$ python -q
>>> import numpy as np
>>> from numpy import linalg as LA
>>> np.set_printoptions(precision=2, suppress=True, linewidth=120, legacy="1.25")
>>> def tidy(a):
...     return np.round(a, 2) + 0
... 
>>> C = np.array([[2, 5, 3], [3, 2, 3], [4, 2, 4]])
>>> rng = np.random.default_rng(170)
>>> X = (rng.random((21, 3)) < 0.25) @ C
>>> X
array([[0, 0, 0],
       [3, 2, 3],
       [5, 7, 6],
       [0, 0, 0],
       [2, 5, 3],
       [6, 7, 7],
       [6, 7, 7],
       [0, 0, 0],
       [3, 2, 3],
       [0, 0, 0],
       [0, 0, 0],
       [0, 0, 0],
       [4, 2, 4],
       [7, 4, 7],
       [5, 7, 6],
       [0, 0, 0],
       [0, 0, 0],
       [0, 0, 0],
       [0, 0, 0],
       [0, 0, 0],
       [0, 0, 0]])
>>> x = np.array([-4, 0, -2])
>>> y = X @ x
>>> tidy(LA.lstsq(X, y)[0])
array([-4.,  0., -2.])
>>> tidy(LA.solve(X.T @ X, X.T @ y))
array([-4.,  0., -2.])
>>> tidy(LA.pinv(X) @ X)
array([[1., 0., 0.],
       [0., 1., 0.],
       [0., 0., 1.]])
>>> y = y + 0.3 * rng.normal(size=21)
>>> tidy(y)
array([  0.42, -18.3 , -32.1 ,  -0.09, -13.56, -38.09, -38.35,   0.  , -18.41,  -0.52,  -0.22,  -0.44, -23.75, -41.68,
       -32.  ,   0.12,   0.12,  -0.17,   0.01,   0.11,  -0.29])
>>> coef, *_ = LA.lstsq(X, y)
>>> tidy(coef)
array([-5.03, -0.3 , -0.81])
>>> coef.round()
array([-5., -0., -1.])
>>> [round(float(LA.norm(LA.solve(X.T @ X + lam * np.eye(3), X.T @ y))), 2) for lam in (0, 1, 10, 100)]
[5.1, 4.26, 3.77, 2.98]
>>> tidy(LA.norm(X, 2))
26.49
>>> tidy(LA.norm(X[9] - X[10]))
0.0
>>> tidy(LA.norm(X, axis=1))
array([ 0.  ,  4.69, 10.49,  0.  ,  6.16, 11.58, 11.58,  0.  ,  4.69,  0.  ,  0.  ,  0.  ,  6.  , 10.68, 10.49,  0.  ,
        0.  ,  0.  ,  0.  ,  0.  ,  0.  ])
>>> G = np.cov(X, rowvar=False)
>>> G.shape
(3, 3)
>>> np.argwhere(np.triu(np.abs(np.corrcoef(X.T)) > 0.8, 1))
array([[0, 1],
       [0, 2],
       [1, 2]])
>>> tidy(np.corrcoef(X[:, 2], X[:, 1])[0, 1])
0.94
>>> tidy(G)
array([[6.45, 6.4 , 7.16],
       [6.4 , 8.05, 7.54],
       [7.16, 7.54, 8.06]])
